In [1]: import numpy as np

In [2]: np.set_printoptions(suppress=True, linewidth=160)

In [3]: rnd = lambda a: np.round(a, 1) + 0

In [4]: J = np.load("dump.npy")

In [5]: print(J)
[[ 14   0  -1  -8  -6  15  -6  -9  18  -6]
 [  0  12  -6  -4  -2  -8   4   2   4  -2]
 [ -1  -6  31  15  23  -6 -10   9   2 -13]
 [ -8  -4  15  42  18 -15 -19  16 -11 -13]
 [ -6  -2  23  18  39  -6   4  16  -1 -12]
 [ 15  -8  -6 -15  -6  44  -5  -9  13  11]
 [ -6   4 -10 -19   4  -5  27   1  -4   6]
 [ -9   2   9  16  16  -9   1  16 -10  -3]
 [ 18   4   2 -11  -1  13  -4 -10  27 -13]
 [ -6  -2 -13 -13 -12  11   6  -3 -13  22]]

In [6]: print(rnd(np.linalg.det(J)))
0.0

In [7]: print(np.allclose(J @ J.T, J.T @ J))
True

In [8]: print(J @ J)
[[  999   -28  -300  -946  -689  1311  -300  -806  1217  -105]
 [  -28   304  -304  -284  -196  -348   298   -52    76   -36]
 [ -300  -304  2142  2112  2192  -928  -838  1091   -73 -1321]
 [ -946  -284  2112  3525  2296 -1911 -1300  1680 -1017 -1371]
 [ -689  -196  2192  2296  2867 -1289  -302  1529  -432 -1302]
 [ 1311  -348  -928 -1911 -1289  2918  -151 -1249  1287   825]
 [ -300   298  -838 -1300  -302  -151  1336  -158  -276   645]
 [ -806   -52  1091  1680  1529 -1249  -158  1125  -840  -544]
 [ 1217    76   -73 -1017  -432  1287  -276  -840  1649  -475]
 [ -105   -36 -1321 -1371 -1302   825   645  -544  -475  1341]]

In [9]: print(np.linalg.matrix_power(J, 3))
[[  77243   -1596  -48489 -103397  -78656  116437   -8847  -74757   88892   15436]
 [  -1596   11248  -20728  -22650  -17384  -11334   18250   -7610     748    5892]
 [ -48489  -20728  191416  229180  210775 -121693  -76725  119897  -32176 -125820]
 [-103397  -22650  229180  339017  258429 -212247 -102394  177152 -101090 -145391]
 [ -78656  -17384  210775  258429  255129 -162466  -56990  152134  -62502 -131828]
 [ 116437  -11334 -121693 -212247 -162466  230610   11061 -133789  117712   81563]
 [  -8847   18250  -76725 -102394  -56990   11061   76507  -28886  -12846   57229]
 [ -74757   -7610  119897  177152  152134 -133789  -28886  107428  -75006  -68541]
 [  88892     748  -32176 -101090  -62502  117712  -12846  -75006  110616   -4966]
 [  15436    5892 -125820 -145391 -131828   81563   57229  -68541   -4966  101576]]

In [10]: print(rnd(np.sort(np.abs(np.linalg.eigvals(J)))))
[  0.    0.    0.    3.8   8.8  16.3  37.3  40.7  63.2 104. ]

In [11]: np.linalg.determinant(J)
---------------------------------------------------------------------------
AttributeError                            Traceback (most recent call last)
Cell In[11], line 1
----> 1 np.linalg.determinant(J)

AttributeError: module 'numpy.linalg' has no attribute 'determinant'
